% ipython --no-banner

In [1]: import numpy as np

In [2]: np.set_printoptions(suppress=True, linewidth=200)

In [3]: feats = np.loadtxt("a.csv", delimiter=",")

In [4]: feats
Out[4]: 
array([[ 14.,   1.,   2.,   1.,  -2.,   0.,   1.,  -1.,   2.],
       [  1.,   7.,   1.,  -2.,  -2.,   0.,   1.,   0.,   2.],
       [  2.,   2.,  -1.,   1.,   0.,   1.,   1.,   1.,   2.],
       [ -2.,   1.,   0.,  -7.,   2.,  -2.,   2.,   2.,   1.],
       [ -1.,   1.,   2.,  -2.,  15.,  -2.,  -2.,  -2.,  -1.],
       [  1.,   0.,   0.,   0.,   1.,  -5.,   0.,   1.,   1.],
       [  2.,   2.,   1.,  -2.,  -1.,  -1., -15.,  -2.,  -2.],
       [  0.,   1.,   1.,  -2.,   2.,  -1.,   1.,  12.,   1.],
       [ -2.,   0.,   1.,  -2.,   0.,  -2.,  -2.,  -2.,   6.]])

In [5]: B = feats[0, 0] * feats[1:] - np.outer(feats[1:, 0], feats[0])

In [6]: B
Out[6]: 
array([[   0.,   97.,   12.,  -29.,  -26.,    0.,   13.,    1.,   26.],
       [   0.,   26.,  -18.,   12.,    4.,   14.,   12.,   16.,   24.],
       [   0.,   16.,    4.,  -96.,   24.,  -28.,   30.,   26.,   18.],
       [   0.,   15.,   30.,  -27.,  208.,  -28.,  -27.,  -29.,  -12.],
       [   0.,   -1.,   -2.,   -1.,   16.,  -70.,   -1.,   15.,   12.],
       [   0.,   26.,   10.,  -30.,  -10.,  -14., -212.,  -26.,  -32.],
       [   0.,   14.,   14.,  -28.,   28.,  -14.,   14.,  168.,   14.],
       [   0.,    2.,   18.,  -26.,   -4.,  -28.,  -26.,  -30.,   88.]])

In [7]: np.linalg.matrix_rank(B), np.linalg.matrix_rank(feats)
Out[7]: (np.int64(8), np.int64(9))

In [8]: np.flatnonzero(~B.round(6).any(axis=1))
Out[8]: array([], dtype=int64)

In [9]: C2 = B.T @ B

In [10]: np.trace(C2), (B ** 2).sum()
Out[10]: (np.float64(170656.0), np.float64(170656.0))

In [11]: np.diag(C2)
Out[11]: array([    0., 11443.,  2008., 13291., 45688.,  7840., 47759., 31799., 10828.])

In [12]: np.round(np.linalg.eigvalsh(C2)[::-1], 1)
Out[12]: array([56493.2, 48523.3, 30225.3, 17632.3,  8580.1,  5413.4,  3196. ,   592.4,     0. ])

In [13]: C2
Out[13]: 
array([[    0.,     0.,     0.,     0.,     0.,     0.,     0.,     0.,     0.],
       [    0., 11443.,  1704., -5665.,  1194., -1050., -3719.,  2095.,  2782.],
       [    0.,  1704.,  2008., -2916.,  6140., -1904., -3140.,   480.,  1028.],
       [    0., -5665., -2916., 13291., -7514.,  5222.,  4261., -4709., -3602.],
       [    0.,  1194.,  6140., -7514., 45688., -7700., -2586.,   -46., -2092.],
       [    0., -1050., -1904.,  5222., -7700.,  7840.,  3654., -1890., -2884.],
       [    0., -3719., -3140.,  4261., -2586.,  3654., 47759., 10397.,  6170.],
       [    0.,  2095.,   480., -4709.,   -46., -1890., 10397., 31799.,  1950.],
       [    0.,  2782.,  1028., -3602., -2092., -2884.,  6170.,  1950., 10828.]])

In [14]: np.linalg.matrix_rank(C2)
Out[14]: np.int64(8)

In [15]: (B @ B.T).shape
Out[15]: (8, 8)

In [16]: vals, evecs = np.linalg.eigh(C2)

In [17]: x0 = np.array([4, 4, 5, 1, 5, 2, 4, 0, 0])

In [18]: np.round(evecs * np.abs(vals) @ evecs.T, 1)
Out[18]: 
array([[    0.,     0.,     0.,     0.,     0.,     0.,     0.,     0.,     0.],
       [    0., 11443.,  1704., -5665.,  1194., -1050., -3719.,  2095.,  2782.],
       [    0.,  1704.,  2008., -2916.,  6140., -1904., -3140.,   480.,  1028.],
       [    0., -5665., -2916., 13291., -7514.,  5222.,  4261., -4709., -3602.],
       [    0.,  1194.,  6140., -7514., 45688., -7700., -2586.,   -46., -2092.],
       [    0., -1050., -1904.,  5222., -7700.,  7840.,  3654., -1890., -2884.],
       [    0., -3719., -3140.,  4261., -2586.,  3654., 47759., 10397.,  6170.],
       [    0.,  2095.,   480., -4709.,   -46., -1890., 10397., 31799.,  1950.],
       [    0.,  2782.,  1028., -3602., -2092., -2884.,  6170.,  1950., 10828.]])

In [19]: J = np.loadtxt("test15.csv", delimiter=",")

In [20]: J
Out[20]: 
array([[25.,  5., 25., 20.,  5., 15., 10., 25., 15.],
       [ 3.,  1.,  2.,  2.,  1.,  2.,  0.,  2.,  3.],
       [13.,  3., 12., 10.,  3.,  8.,  4., 12.,  9.],
       [13.,  3., 12., 10.,  3.,  8.,  4., 12.,  9.]])

In [21]: # rows and columns are dependent

In [22]: B = J[0, 0] * J[1:] - np.outer(J[1:, 0], J[0])

In [23]: B
Out[23]: 
array([[  0.,  10., -25., -10.,  10.,   5., -30., -25.,  30.],
       [  0.,  10., -25., -10.,  10.,   5., -30., -25.,  30.],
       [  0.,  10., -25., -10.,  10.,   5., -30., -25.,  30.]])

In [24]: np.round(J[:, 0] / J[0, 0], 1)
Out[24]: array([1. , 0.1, 0.5, 0.5])

In [25]: np.flatnonzero(~B.round(6).any(axis=1))
Out[25]: array([], dtype=int64)

In [26]: np.linalg.matrix_rank(B), np.linalg.matrix_rank(J)
Out[26]: (np.int64(1), np.int64(2))

In [27]: Uu, sig, vt = np.linalg.svd(J)

In [28]: evecs = vt[:(sig > 1e-8).sum()]

In [29]: rng = np.random.default_rng(3250)

In [30]: x0 = J[1] + 3 * J[2] + rng.integers(2) * np.eye(9)[3]

In [31]: x0
Out[31]: array([42., 10., 38., 33., 10., 26., 12., 38., 30.])

In [32]: np.round(evecs.T @ evecs, 1) + 0
Out[32]: 
array([[ 0.2,  0.1,  0.2,  0.2,  0.1,  0.2,  0. ,  0.2,  0.2],
       [ 0.1,  0.1,  0. ,  0. ,  0.1,  0.1, -0.1,  0. ,  0.2],
       [ 0.2,  0. ,  0.3,  0.2,  0. ,  0.1,  0.2,  0.3, -0.1],
       [ 0.2,  0. ,  0.2,  0.1,  0. ,  0.1,  0.1,  0.2,  0.1],
       [ 0.1,  0.1,  0. ,  0. ,  0.1,  0.1, -0.1,  0. ,  0.2],
       [ 0.2,  0.1,  0.1,  0.1,  0.1,  0.1,  0. ,  0.1,  0.2],
       [ 0. , -0.1,  0.2,  0.1, -0.1,  0. ,  0.3,  0.2, -0.3],
       [ 0.2,  0. ,  0.3,  0.2,  0. ,  0.1,  0.2,  0.3, -0.1],
       [ 0.2,  0.2, -0.1,  0.1,  0.2,  0.2, -0.3, -0.1,  0.5]])

In [33]: np.round(np.diag(evecs.T @ evecs), 1)
Out[33]: array([0.2, 0.1, 0.3, 0.1, 0.1, 0.1, 0.3, 0.3, 0.5])

In [34]: Uu, sig, vt = np.linalg.svd(J)

In [35]: np.argmax(sig[:-1] / (sig[1:] + 1e-6)) + 1
Out[35]: np.int64(2)

In [36]: sig.round(1) + 0
Out[36]: array([66.1,  3.2,  0. ,  0. ])

In [37]: B = Uu[:, :2] @ np.diag(sig[:2]) @ vt[:2]

In [38]: round(float(np.abs(J - B).max()), 1)
Out[38]: 0.0

In [39]: round(float(np.linalg.norm(J - B) / np.linalg.norm(J)), 1)
Out[39]: 0.0

In [40]: round(np.linalg.norm(J - B, 2), 1), np.round(sig[2], 1)
Out[40]: (np.float64(0.0), np.float64(0.0))

In [41]: np.linalg.matrix_rank(J, rtol=0.05)
Out[41]: np.int64(1)

In [42]: B = np.linalg.inv(feats)

In [43]: round(np.linalg.slogdet(feats)[0], 1)
Out[43]: np.float64(1.0)

In [44]: np.round(np.linalg.det(feats) * np.linalg.det(B), 1)
Out[44]: np.float64(1.0)

In [45]: (np.abs(B) > 1e-9).astype(int)
Out[45]: 
array([[1, 1, 1, 1, 1, 1, 1, 1, 1],
       [1, 1, 1, 1, 1, 1, 1, 1, 1],
       [1, 1, 1, 1, 1, 1, 1, 1, 1],
       [1, 1, 1, 1, 1, 1, 1, 1, 1],
       [1, 1, 1, 1, 1, 1, 1, 1, 1],
       [1, 1, 1, 1, 1, 1, 1, 1, 1],
       [1, 1, 1, 1, 1, 1, 1, 1, 1],
       [1, 1, 1, 1, 1, 1, 1, 1, 1],
       [1, 1, 1, 1, 1, 1, 1, 1, 1]])

In [46]: B = J + rng.integers(-2, 3, (4, 2)) @ rng.integers(-2, 3, (2, 9))

In [47]: B
Out[47]: 
array([[24.,  7., 27., 22.,  6., 14.,  8., 27., 17.],
       [ 1.,  5.,  6.,  6.,  3.,  0., -4.,  6.,  7.],
       [17.,  5., 14., 12., -1., 12.,  4., 16.,  7.],
       [16.,  7., 16., 14.,  0., 11.,  2., 18.,  9.]])

In [48]: np.abs(B - J).sum(axis=1)
Out[48]: array([15., 30., 24., 29.])

In [49]: B - J
Out[49]: 
array([[-1.,  2.,  2.,  2.,  1., -1., -2.,  2.,  2.],
       [-2.,  4.,  4.,  4.,  2., -2., -4.,  4.,  4.],
       [ 4.,  2.,  2.,  2., -4.,  4.,  0.,  4., -2.],
       [ 3.,  4.,  4.,  4., -3.,  3., -2.,  6.,  0.]])

In [50]: np.linalg.matrix_rank(B - J, tol=1e-8)
Out[50]: np.int64(2)

In [51]: arr = np.load("run3.npy")

In [52]: arr
Out[52]: 
array([[-3, -2, -1,  0,  1,  2],
       [ 3,  4,  5,  6,  7,  8],
       [ 9, 10, 11, 12, 13, 14],
       [15, 16, 17, 18, 19, 20],
       [21, 22, 23, 24, 25, 26]])

In [53]: # null space of dimension 4

In [54]: ang = np.radians(90)

In [55]: R = np.eye(6)

In [56]: R[2, 2] = R[1, 1] = np.cos(ang)

In [57]: R[2, 1], R[1, 2] = -np.sin(ang), np.sin(ang)

In [58]: R.round(1) + 0
Out[58]: 
array([[ 1.,  0.,  0.,  0.,  0.,  0.],
       [ 0.,  0.,  1.,  0.,  0.,  0.],
       [ 0., -1.,  0.,  0.,  0.,  0.],
       [ 0.,  0.,  0.,  1.,  0.,  0.],
       [ 0.,  0.,  0.,  0.,  1.,  0.],
       [ 0.,  0.,  0.,  0.,  0.,  1.]])

In [59]: B = arr @ R.T

In [60]: np.allclose(np.linalg.norm(arr, axis=1), np.linalg.norm(B, axis=1))
Out[60]: True

In [61]: np.round(np.linalg.svd(arr, compute_uv=False), 1) + 0, np.round(np.linalg.svd(B, compute_uv=False), 1) + 0
Out[61]: (array([78.6,  5.5,  0. ,  0. ,  0. ]), array([78.6,  5.5,  0. ,  0. ,  0. ]))

In [62]: round(np.linalg.det(R), 1), np.trace(R)
Out[62]: (np.float64(1.0), np.float64(4.0))
